$ python -q
>>> import numpy as np
>>> import numpy.linalg as la
>>> np.set_printoptions(precision=2, suppress=True, linewidth=160)
>>> rnd = lambda a: np.round(a, 2) + 0
>>> feats = np.loadtxt("a.csv", delimiter=",")
>>> print(feats)
[[0. 0. 0. 0. 0. 1.]
 [0. 0. 0. 0. 1. 1.]
 [0. 0. 0. 1. 1. 0.]
 [0. 0. 1. 0. 1. 0.]
 [0. 1. 1. 1. 0. 1.]
 [1. 1. 0. 0. 1. 0.]]
>>> def softmax(z):
...     e = np.exp(z - z.max(axis=-1, keepdims=True))
...     return e / e.sum(axis=-1, keepdims=True)
... 
>>> print(rnd(softmax(10 * feats[5])))
[0.33 0.33 0.   0.   0.33 0.  ]
>>> print(softmax(feats).sum(axis=1))
[1. 1. 1. 1. 1. 1.]
>>> print(rnd(softmax(feats[5])))
[0.24 0.24 0.09 0.09 0.24 0.09]
>>> print(rnd(softmax(feats[5] + -3)))
[0.24 0.24 0.09 0.09 0.24 0.09]
>>> S = feats @ feats.T / np.sqrt(6)
>>> print(rnd(softmax(S)[5] @ feats))
[0.33 0.47 0.29 0.29 0.76 0.38]
>>> print(softmax(S).round(6).argmax(axis=1))
[0 1 2 3 4 5]
>>> print(feats @ feats)
[[1. 1. 0. 0. 1. 0.]
 [1. 2. 1. 1. 1. 1.]
 [0. 1. 2. 1. 1. 1.]
 [0. 1. 1. 2. 1. 1.]
 [1. 1. 1. 1. 4. 1.]
 [0. 1. 1. 1. 1. 3.]]
>>> low = np.diag(feats.sum(axis=1)) - feats
>>> print(rnd(la.eigvalsh(low)))
[0.   0.63 1.47 3.   3.79 5.11]
>>> print(round(la.det(low[1:, 1:])))
9
>>> print(la.matrix_rank(low))
5
>>> blk = np.stack([feats, 2 * feats, feats[::-1]])
>>> print(blk.shape)
(3, 6, 6)
>>> print(rnd(la.det(blk)))
[ -1. -64.   1.]
>>> x0 = np.array([2, -2, 1, 2, -2, -3])
>>> print(feats @ (2 * x0))
[ -6. -10.   0.  -2.  -4.  -4.]
>>> print(np.einsum("ij,j->i", feats, x0))
[-3. -5.  0. -1. -2. -2.]
>>> print(feats @ np.eye(6)[1])
[0. 0. 0. 0. 1. 1.]
>>> r0 = np.array([2, 2, 3, 1, 3, 1])
>>> M2 = feats + np.outer(r0, np.eye(6)[0])
>>> print(la.matrix_rank(M2 - feats))
1
>>> arr = np.loadtxt("mat.csv", delimiter=",")
>>> print(arr)
[[9. 9. 9. 6. 0. 9.]
 [9. 9. 9. 6. 0. 9.]
 [9. 9. 9. 6. 0. 9.]
 [6. 6. 6. 4. 0. 6.]
 [0. 0. 0. 0. 0. 0.]
 [9. 9. 9. 6. 0. 9.]]
>>> left, sv, VT = la.svd(arr)
>>> print(np.argmax(sv[:-1] / (sv[1:] + 1e-6)) + 1)
1
>>> M2 = left[:, :1] @ np.diag(sv[:1]) @ VT[:1]
>>> print(rnd(la.norm(arr - M2, 2)), rnd(sv[1]))
0.0 0.0
>>> print(la.matrix_rank(arr, rtol=0.05))
1
>>> print(rnd(M2))
[[9. 9. 9. 6. 0. 9.]
 [9. 9. 9. 6. 0. 9.]
 [9. 9. 9. 6. 0. 9.]
 [6. 6. 6. 4. 0. 6.]
 [0. 0. 0. 0. 0. 0.]
 [9. 9. 9. 6. 0. 9.]]
>>> print(la.lstsq(arr[:-1].T, arr[-1])[2])
1
>>> print(np.unique(arr.round(6), axis=0).shape)
(3, 6)
>>> print(rnd(np.trace(la.pinv(arr) @ arr)))
1.0
>>> print(la.matrix_rank(arr, rtol=0.1))
1
>>> print(rnd(la.norm(arr, 2) / la.norm(arr)))
1.0
>>> print((la.matrix_power((arr != 0) + (arr.T != 0) + np.eye(6), 6) > 0).astype(int))
[[1 1 1 1 0 1]
 [1 1 1 1 0 1]
 [1 1 1 1 0 1]
 [1 1 1 1 0 1]
 [0 0 0 0 1 0]
 [1 1 1 1 0 1]]
>>> print(rnd(la.det(arr)))
0.0
>>> X = np.load("x.npy")
>>> print(X)
[[-1.  1.  1.  1.  1.  1.]
 [ 1. -1.  1.  1.  1.  1.]
 [ 1.  1. -1.  1.  1.  1.]
 [ 1.  1.  1. -1.  1.  1.]
 [ 1.  1.  1.  1. -1.  1.]
 [ 1.  1.  1.  1.  1. -1.]]
>>> M2 = la.inv(X)
>>> print(rnd(X @ M2))
[[1. 0. 0. 0. 0. 0.]
 [0. 1. 0. 0. 0. 0.]
 [0. 0. 1. 0. 0. 0.]
 [0. 0. 0. 1. 0. 0.]
 [0. 0. 0. 0. 1. 0.]
 [0. 0. 0. 0. 0. 1.]]
>>> print(rnd(la.inv(M2)))
[[-1.  1.  1.  1.  1.  1.]
 [ 1. -1.  1.  1.  1.  1.]
 [ 1.  1. -1.  1.  1.  1.]
 [ 1.  1.  1. -1.  1.  1.]
 [ 1.  1.  1.  1. -1.  1.]
 [ 1.  1.  1.  1.  1. -1.]]
>>> print(np.allclose(M2, X.T))
False
>>> print(rnd(la.slogdet(X)[0]))
-1.0
>>> print((np.abs(M2) > 1e-9).astype(int))
[[1 1 1 1 1 1]
 [1 1 1 1 1 1]
 [1 1 1 1 1 1]
 [1 1 1 1 1 1]
 [1 1 1 1 1 1]
 [1 1 1 1 1 1]]
>>> print(rnd(M2))
[[-0.38  0.12  0.12  0.12  0.12  0.12]
 [ 0.12 -0.38  0.12  0.12  0.12  0.12]
 [ 0.12  0.12 -0.38  0.12  0.12  0.12]
 [ 0.12  0.12  0.12 -0.38  0.12  0.12]
 [ 0.12  0.12  0.12  0.12 -0.38  0.12]
 [ 0.12  0.12  0.12  0.12  0.12 -0.37]]
>>> print(rnd(la.det(X) * M2))
[[ 48. -16. -16. -16. -16. -16.]
 [-16.  48. -16. -16. -16. -16.]
 [-16. -16.  48. -16. -16. -16.]
 [-16. -16. -16.  48. -16. -16.]
 [-16. -16. -16. -16.  48. -16.]
 [-16. -16. -16. -16. -16.  48.]]
>>> print(rnd(la.cond(X)))
2.0
>>> print(rnd(la.det(M2)))
-0.01
>>> print(np.allclose(M2, M2.T))
True
>>> M2.inv()
Traceback (most recent call last):
  File "<python-input-57>", line 1, in <module>
    M2.inv()
    ^^^^^^
AttributeError: 'numpy.ndarray' object has no attribute 'inv'
>>> J = np.loadtxt("m.csv", delimiter=",")
>>> print(J)
[[ 11.78  -7.56   4.    -5.12   3.42   2.27]
 [-11.97   5.44 -11.21   1.94  -3.44  -1.54]
 [ -7.56  -6.97   7.65   5.13   0.14  -5.51]
 [-19.97 -12.53   1.09  12.31   1.12  -5.67]
 [ -2.68   8.35  -4.36   1.47  -5.78   3.28]
 [ -6.33   8.    -8.39  -1.39  -2.4   -2.97]
 [-11.55  -0.56   4.57  10.56  -2.54  -2.18]
 [-14.84   7.77   3.75   7.38  -5.9   -3.43]
 [ 22.99   9.85 -12.92 -16.03   1.62   8.66]
 [-28.13  -4.89   1.44  15.28  -2.73  -6.29]
 [ 29.77   4.23  -0.37 -15.49   3.19   5.95]
 [  7.63  -4.36   0.47  -0.94   1.92   4.3 ]
 [-21.47   1.5    9.79   8.93  -5.49  -9.41]
 [  6.64  -1.3    8.17  -4.95   2.13  -4.26]
 [ 30.94 -17.05   7.9  -15.44  12.27  -1.2 ]
 [  6.25  -3.82  -2.06  -2.73   2.42   0.11]
 [ -9.86   1.56   8.87   9.37  -6.14  -3.33]
 [  9.61  -7.55   9.39  -3.52   2.8   -5.06]]
>>> w1 = np.array([[-2, -3], [-3, 9], [-8, -5], [-3, 4], [0, 9], [1, 6]])
>>> c = np.array([3, 2])
>>> hid = np.maximum(J @ w1 + c, 0)
>>> print(la.matrix_rank(hid))
2
>>> print(rnd((hid > 0).mean(axis=0)))
[0.44 0.39]
>>> W2 = np.array([[2, 0, 2], [1, 0, 3]])
>>> print(w1 @ W2)
[[ -7   0 -13]
 [  3   0  21]
 [-21   0 -31]
 [ -2   0   6]
 [  9   0  27]
 [  8   0  20]]
>>> print((hid @ W2).round(6).argmax(axis=1))
[0 2 0 0 2 2 2 2 2 2 0 0 0 0 0 0 0 0]
>>> W2 = np.array([[3, -1, 0, 3], [4, 1, 0, -5], [3, 4, -1, 5], [4, 5, -2, -4]])
>>> rng = np.random.default_rng(695)
>>> F = (rng.random((12, 4)) < 0.25) @ W2
>>> print(F)
[[ 3 -1  0  3]
 [ 0  0  0  0]
 [ 0  0  0  0]
 [ 4  5 -2 -4]
 [ 0  0  0  0]
 [ 0  0  0  0]
 [ 3 -1  0  3]
 [ 3  4 -1  5]
 [ 3  4 -1  5]
 [ 3 -1  0  3]
 [10  8 -3  4]
 [ 0  0  0  0]]
>>> print(np.argsort(-la.norm(F, axis=0).round(6), kind="stable")[:3])
[0 1 3]
>>> print(rnd(la.norm(F, 2) / la.norm(F)))
0.88
>>> print([round(float(x), 2) for x in la.svd(F, compute_uv=False)[:3]])
[17.7, 8.74, 4.37]
>>> lab = F[:, 0] > np.median(F[:, 0])
>>> r0 = F[lab].mean(axis=0) - F[~lab].mean(axis=0)
>>> print(np.argsort(-np.abs(r0).round(6), kind="stable"))
[1 0 2 3]
>>> print(r0)
[ 5.5  6.  -2.3 -1.9]
>>> rank = la.matrix_rank(F)
>>> print(rank)
3
>>> ns = la.svd(F)[2][rank:].T
>>> print([int(la.matrix_rank(F[:, :j + 1])) for j in range(4)])
[1, 2, 3, 3]
>>> print(rnd(ns @ ns.T))
[[ 0.02  0.03  0.14 -0.01]
 [ 0.03  0.05  0.21 -0.01]
 [ 0.14  0.21  0.93 -0.06]
 [-0.01 -0.01 -0.06  0.  ]]
>>> print([int(la.matrix_rank(F[:i])) for i in range(1, len(F) + 1)])
[1, 1, 1, 2, 2, 2, 2, 3, 3, 3, 3, 3]
>>> print([int(la.matrix_rank(np.delete(F, i, axis=0))) for i in range(12)])
[3, 3, 3, 3, 3, 3, 3, 3, 3, 3, 3, 3]
>>> print(la.matrix_rank(F.T @ F), la.matrix_rank(F @ F.T))
3 3
>>> print(np.allclose(F @ ns, 0))
True
>>> M2 = F + rng.integers(-2, 3, (12, 3)) @ rng.integers(-2, 3, (3, 4))
>>> print(M2)
[[ 6  0  3  6]
 [-2 -2 -2 -1]
 [-1 -3 -1  1]
 [ 8 11  4 -4]
 [-2  0  4 -4]
 [-1 -1  1 -1]
 [ 2  0 -1  1]
 [ 5 10  1  3]
 [ 3  0 -1  8]
 [ 3 -3 -6  6]
 [ 6  2 -9  4]
 [-3 -7 -5  2]]
>>> print(np.abs(M2 - F).sum(axis=1))
[10  7  6 16 10  4  5 12  7 11 16 17]
>>> print(la.matrix_rank(M2 - F, tol=1e-8))
3
>>> A = np.load("case13.npy")
>>> print(A)
[[0 7 1 1 5 8 3 3]
 [0 0 1 4 6 2 4 2]
 [0 0 0 3 5 4 2 3]
 [0 0 0 0 9 8 8 9]
 [0 0 0 0 0 6 1 9]
 [0 0 0 0 0 0 0 0]
 [0 0 0 0 0 0 0 5]
 [0 0 0 0 0 0 0 0]]
>>> Ac = (J - J.mean(axis=0)) / J.std(axis=0)
>>> print(np.argwhere(np.abs(Ac) > 2))
[[ 8  2]
 [ 8  5]
 [14  1]
 [14  4]]
>>> c = la.lstsq(np.delete(Ac, 4, axis=1), Ac[:, 4])[0]
>>> print(np.abs(c).argmax())
1
>>> print(rnd(c))
[ 0.31 -0.72 -0.21 -0.46 -0.13]
>>> m1 = np.triu(rng.random((9, 9)) < 0.3, 1).astype(int)
>>> m1 = m1 + m1.T
>>> print(m1)
[[0 0 0 0 0 1 0 1 0]
 [0 0 0 0 0 0 1 0 0]
 [0 0 0 1 1 1 1 0 0]
 [0 0 1 0 1 1 0 1 1]
 [0 0 1 1 0 1 0 1 1]
 [1 0 1 1 1 0 1 0 0]
 [0 1 1 0 0 1 0 0 0]
 [1 0 0 1 1 0 0 0 0]
 [0 0 0 1 1 0 0 0 0]]
>>> lab = rng.permutation(9)
>>> print(lab)
[8 0 4 1 2 6 3 5 7]
>>> M2 = m1[lab][:, lab]
>>> print(M2)
[[0 0 1 0 0 0 1 0 0]
 [0 0 0 0 0 0 0 1 1]
 [1 0 0 0 1 0 1 1 1]
 [0 0 0 0 0 1 0 0 0]
 [0 0 1 0 0 1 1 1 0]
 [0 0 0 1 1 0 0 1 0]
 [1 0 1 0 1 0 0 1 1]
 [0 1 1 0 1 1 1 0 0]
 [0 1 1 0 0 0 1 0 0]]
>>> print(rnd(np.sort(np.abs(la.eigvals(M2)))))
[0.24 0.37 0.86 1.   1.17 1.4  1.51 2.62 3.94]
>>> print(rnd(la.eigvalsh(m1).min()))
-2.62
>>> try:
...     la.cholesky(m1)
... except la.LinAlgError as e:
...     print(repr(e))
... 
LinAlgError('Matrix is not positive definite')
>>> w, evecs = la.eigh(m1)
>>> x0 = np.array([0, 3, 0, 5, 3, 4, 5, 2, 3])
>>> print(x0 @ m1 @ x0)
244
>>> print(rnd(la.eigvalsh(m1[1:, 1:])))
[-2.38 -1.19 -1.   -1.    0.    0.24  1.51  3.82]
>>> print((np.sign(evecs[:, -1].round(6)) == np.sign(evecs[0, -1].round(6))).astype(int))
[1 1 1 1 1 1 1 1 1]
>>> blk = np.stack([m1, 4 * m1, m1[::-1]])
>>> print(rnd(la.det(blk)))
[     -2. -524288.      -2.]
>>> print(blk.shape)
(3, 9, 9)
>>> print(la.matrix_rank(blk.reshape(3, -1)))
2
>>> print(np.einsum("bij,cij->bc", blk, blk))
[[ 30 120  11]
 [120 480  44]
 [ 11  44  30]]
>>> print(np.allclose(m1 @ m1.T, m1.T @ m1))
True
>>> print(m1 @ m1)
[[2 0 1 2 2 0 1 0 0]
 [0 1 1 0 0 1 0 0 0]
 [1 1 4 2 2 3 1 2 2]
 [2 0 2 5 4 2 2 1 1]
 [2 0 2 4 5 2 2 1 1]
 [0 1 3 2 2 5 1 3 2]
 [1 0 1 2 2 1 3 0 0]
 [0 0 2 1 1 3 0 3 2]
 [0 0 2 1 1 2 0 2 2]]
>>> assert m1 == m1.T
Traceback (most recent call last):
  File "<python-input-121>", line 1, in <module>
    assert m1 == m1.T
           ^^^^^^^^^^
ValueError: The truth value of an array with more than one element is ambiguous. Use a.any() or a.all()
>>> print(np.trace(m1))
0
>>> mat = np.load("test2.npy")
>>> print(mat)
[[ 6  0 -3  6 -5  0  0]
 [ 0  0  0  0  5  0  0]
 [ 0  0  0 -2  0  0  0]]
>>> M2 = mat / np.sqrt((mat ** 2).mean(axis=1, keepdims=True))
>>> print(rnd(la.norm(M2, axis=1)))
[2.65 2.65 2.65]
>>> print(la.matrix_rank(M2) == la.matrix_rank(mat))
True
>>> print(la.matrix_rank(mat - mat.mean(axis=1, keepdims=True)))
3
>>> M2 = mat / la.norm(mat, axis=1, keepdims=True)
>>> C2 = M2 @ M2.T
>>> print(rnd(C2[2]))
[-0.58  0.    1.  ]
>>> print(rnd(la.norm(M2, axis=1)))
[1. 1. 1.]
>>> M2 = np.c_[J[:, :4] @ np.array([[0, 0, 1, 2], [2, 1, 1, 1], [0, 2, 2, 0], [2, 2, 1, 0]]), np.array([5, 5, -3, -9, 4, -8, 0, -5, 1, -4, 8, 9, 4, 5, 4, -9, 7, -5])]
>>> print(rnd(M2))
[[-25.36  -9.8    7.1   16.     5.  ]
 [ 14.76 -13.1  -27.01 -18.5    5.  ]
 [ -3.68  18.59   5.9  -22.09  -3.  ]
 [ -0.44  14.27 -18.01 -52.47  -9.  ]
 [ 19.64   2.57  -1.58   2.99   4.  ]
 [ 13.22 -11.56 -16.5   -4.66  -8.  ]
 [ 20.    29.7    7.59 -23.66   0.  ]
 [ 30.3   30.03   7.81 -21.91  -5.  ]
 [-12.36 -48.05  -9.03  55.83   1.  ]
 [ 20.78  28.55 -14.86 -61.15  -4.  ]
 [-22.52 -27.49  17.77  63.77   8.  ]
 [-10.6   -5.3    3.27  10.9    9.  ]
 [ 20.86  38.94   8.54 -41.44   4.  ]
 [-12.5    5.14  16.73  11.98   5.  ]
 [-64.98 -32.13  14.25  44.83   4.  ]
 [-13.1  -13.4   -4.42   8.68  -9.  ]
 [ 21.86  38.04  18.81 -18.16   7.  ]
 [-22.14   4.19  17.32  11.67  -5.  ]]
>>> print(la.matrix_rank(M2))
5
>>> print(rnd(la.norm(M2 - J @ la.lstsq(J, M2)[0], axis=0)))
[ 0.   0.   0.   0.  17.8]
>>> print(rnd(la.norm(la.qr(J)[0].T @ M2, axis=0) ** 2 / ((M2 ** 2).sum(axis=0) + 1e-12)))
[1.   1.   1.   1.   0.49]
